$ python3 -q
>>> import numpy as np
>>> np.set_printoptions(precision=2, suppress=True, linewidth=140)
>>> def rd(a):
...     return np.round(a, 2) + 0
... 
>>> J = np.load("run0.npy")
>>> rd(J)
array([[0.2 , 0.1 , 0.  , 0.3 , 0.2 , 0.2 ],
       [0.  , 0.38, 0.12, 0.  , 0.25, 0.25],
       [0.  , 0.25, 0.25, 0.12, 0.  , 0.38],
       [0.14, 0.14, 0.  , 0.57, 0.14, 0.  ],
       [0.2 , 0.2 , 0.2 , 0.13, 0.13, 0.13],
       [0.17, 0.  , 0.17, 0.17, 0.33, 0.17]])
>>> # rows sum to 1
>>> rd(J.sum(axis=1))
array([1., 1., 1., 1., 1., 1.])
>>> rd(np.linalg.matrix_power(J, 100))
array([[0.12, 0.18, 0.11, 0.24, 0.18, 0.16],
       [0.12, 0.18, 0.11, 0.24, 0.18, 0.16],
       [0.12, 0.18, 0.11, 0.24, 0.18, 0.16],
       [0.12, 0.18, 0.11, 0.24, 0.18, 0.16],
       [0.12, 0.18, 0.11, 0.24, 0.18, 0.16],
       [0.12, 0.18, 0.11, 0.24, 0.18, 0.16]])
>>> rd(J @ np.ones(6))
array([1., 1., 1., 1., 1., 1.])
>>> rd(np.sort(np.abs(np.linalg.eigvals(J)))[::-1])
array([1.  , 0.43, 0.29, 0.2 , 0.2 , 0.18])
>>> p = np.eye(6)[4]
>>> for _ in range(7):
...     p = p @ J
...     print(p.round(2))
... 
[0.2  0.2  0.2  0.13 0.13 0.13]
[0.11 0.19 0.12 0.2  0.17 0.21]
[0.12 0.18 0.12 0.22 0.19 0.17]
[0.12 0.18 0.12 0.23 0.18 0.17]
[0.12 0.18 0.12 0.24 0.18 0.17]
[0.12 0.18 0.12 0.24 0.18 0.16]
[0.12 0.18 0.11 0.24 0.18 0.16]
>>> out = np.array([[-1, 2, 0],
...     [-2, 2, 0],
...     [2, 0, 0],
...     [0, 0, 0],
...     [-1, 2, -2],
...     [-1, 2, 2]])
>>> np.vstack([J, out.T]).shape
(9, 6)
>>> np.linalg.matrix_rank(np.vstack([J, out.T]))
np.int64(6)
>>> out = np.linalg.inv(J)
>>> rd(J @ out)
array([[1., 0., 0., 0., 0., 0.],
       [0., 1., 0., 0., 0., 0.],
       [0., 0., 1., 0., 0., 0.],
       [0., 0., 0., 1., 0., 0.],
       [0., 0., 0., 0., 1., 0.],
       [0., 0., 0., 0., 0., 1.]])
>>> np.allclose(out, J.T)
False
>>> rd(np.linalg.det(J) * np.linalg.det(out))
np.float64(1.0)
>>> rd(np.linalg.slogdet(J)[0])
np.float64(1.0)
>>> out = np.array([[-3, 0, 0, 2, -1, -1, 0],
...     [-3, 3, -1, 0, 2, 1, 3],
...     [1, 3, 2, 0, 3, -2, 3],
...     [0, -1, 0, 3, -1, -3, -2],
...     [-2, 2, 3, -1, -3, 1, 1],
...     [2, 2, -2, -2, 2, 0, 2],
...     [-3, -3, 1, -3, -2, 0, 3]])
>>> F = out + out.T
>>> F
array([[-6, -3,  1,  2, -3,  1, -3],
       [-3,  6,  2, -1,  4,  3,  0],
       [ 1,  2,  4,  0,  6, -4,  4],
       [ 2, -1,  0,  6, -2, -5, -5],
       [-3,  4,  6, -2, -6,  3, -1],
       [ 1,  3, -4, -5,  3,  0,  2],
       [-3,  0,  4, -5, -1,  2,  6]])
>>> # equal to its transpose
>>> def softmax(z):
...     e = np.exp(z - z.max(axis=-1, keepdims=True))
...     return e / e.sum(axis=-1, keepdims=True)
... 
>>> rd(softmax(F[1]))
array([0.  , 0.83, 0.02, 0.  , 0.11, 0.04, 0.  ])
>>> rd(softmax(F[1] + -1))
array([0.  , 0.83, 0.02, 0.  , 0.11, 0.04, 0.  ])
>>> rd(softmax(F).sum(axis=1))
array([1., 1., 1., 1., 1., 1., 1.])
>>> att = F @ F.T / np.sqrt(7)
>>> rd(softmax(att))
array([[1., 0., 0., 0., 0., 0., 0.],
       [0., 1., 0., 0., 0., 0., 0.],
       [0., 0., 1., 0., 0., 0., 0.],
       [0., 0., 0., 1., 0., 0., 0.],
       [0., 0., 0., 0., 1., 0., 0.],
       [0., 0., 0., 0., 0., 1., 0.],
       [0., 0., 0., 0., 0., 0., 1.]])
>>> rd(softmax(att + np.triu(np.full(att.shape, -np.inf), 1)))
array([[1., 0., 0., 0., 0., 0., 0.],
       [0., 1., 0., 0., 0., 0., 0.],
       [0., 0., 1., 0., 0., 0., 0.],
       [0., 0., 0., 1., 0., 0., 0.],
       [0., 0., 0., 0., 1., 0., 0.],
       [0., 0., 0., 0., 0., 1., 0.],
       [0., 0., 0., 0., 0., 0., 1.]])
>>> softmax(att).round(6).argmax(axis=1)
array([0, 1, 2, 3, 4, 5, 6])
>>> evals, evecs = np.linalg.eigh(F)
>>> rd(evals)
array([-13.37,  -6.  ,  -2.92,   0.48,   7.64,   8.88,  15.28])
>>> np.unique(evals.round(6) + 0, return_counts=True)[1]
array([1, 1, 1, 1, 1, 1, 1])
>>> np.abs(evecs[:, -1]).round(6).argmax()
np.int64(3)
>>> evals, evecs = np.linalg.eigh(F)
>>> x0 = np.array([-2, 0, -1, 1, -3, -3, 3])
>>> rd(x0 @ F @ x0 / (x0 @ x0)), rd(evals[0]), rd(evals[-1])
(np.float64(0.91), np.float64(-13.37), np.float64(15.28))
>>> rd(np.linalg.eigvalsh(F[1:, 1:]))
array([-11.44,  -3.76,   0.22,   7.59,   8.87,  14.52])
>>> rd(np.sort(np.abs(np.linalg.eigvals(F))))
array([ 0.48,  2.92,  6.  ,  7.64,  8.88, 13.37, 15.28])
>>> np.allclose(F @ F.T, F.T @ F)
True
>>> rd(np.abs(np.linalg.eigvals(F)).max())
np.float64(15.28)
>>> np.linalg.matrix_power(F, 3)
array([[ -528,  -368,   247,   422,  -856,   209,  -596],
       [ -368,   776,   449,  -643,   439,   449,   508],
       [  247,   449,   258,  -339,   966,  -274,   737],
       [  422,  -643,  -339,  1294,  -430,  -739, -1098],
       [ -856,   439,   966,  -430,  -856,   751,    45],
       [  209,   449,  -274,  -739,   751,   150,   678],
       [ -596,   508,   737, -1098,    45,   678,   992]])
>>> (F + F.T) / 2
array([[-6., -3.,  1.,  2., -3.,  1., -3.],
       [-3.,  6.,  2., -1.,  4.,  3.,  0.],
       [ 1.,  2.,  4.,  0.,  6., -4.,  4.],
       [ 2., -1.,  0.,  6., -2., -5., -5.],
       [-3.,  4.,  6., -2., -6.,  3., -1.],
       [ 1.,  3., -4., -5.,  3.,  0.,  2.],
       [-3.,  0.,  4., -5., -1.,  2.,  6.]])
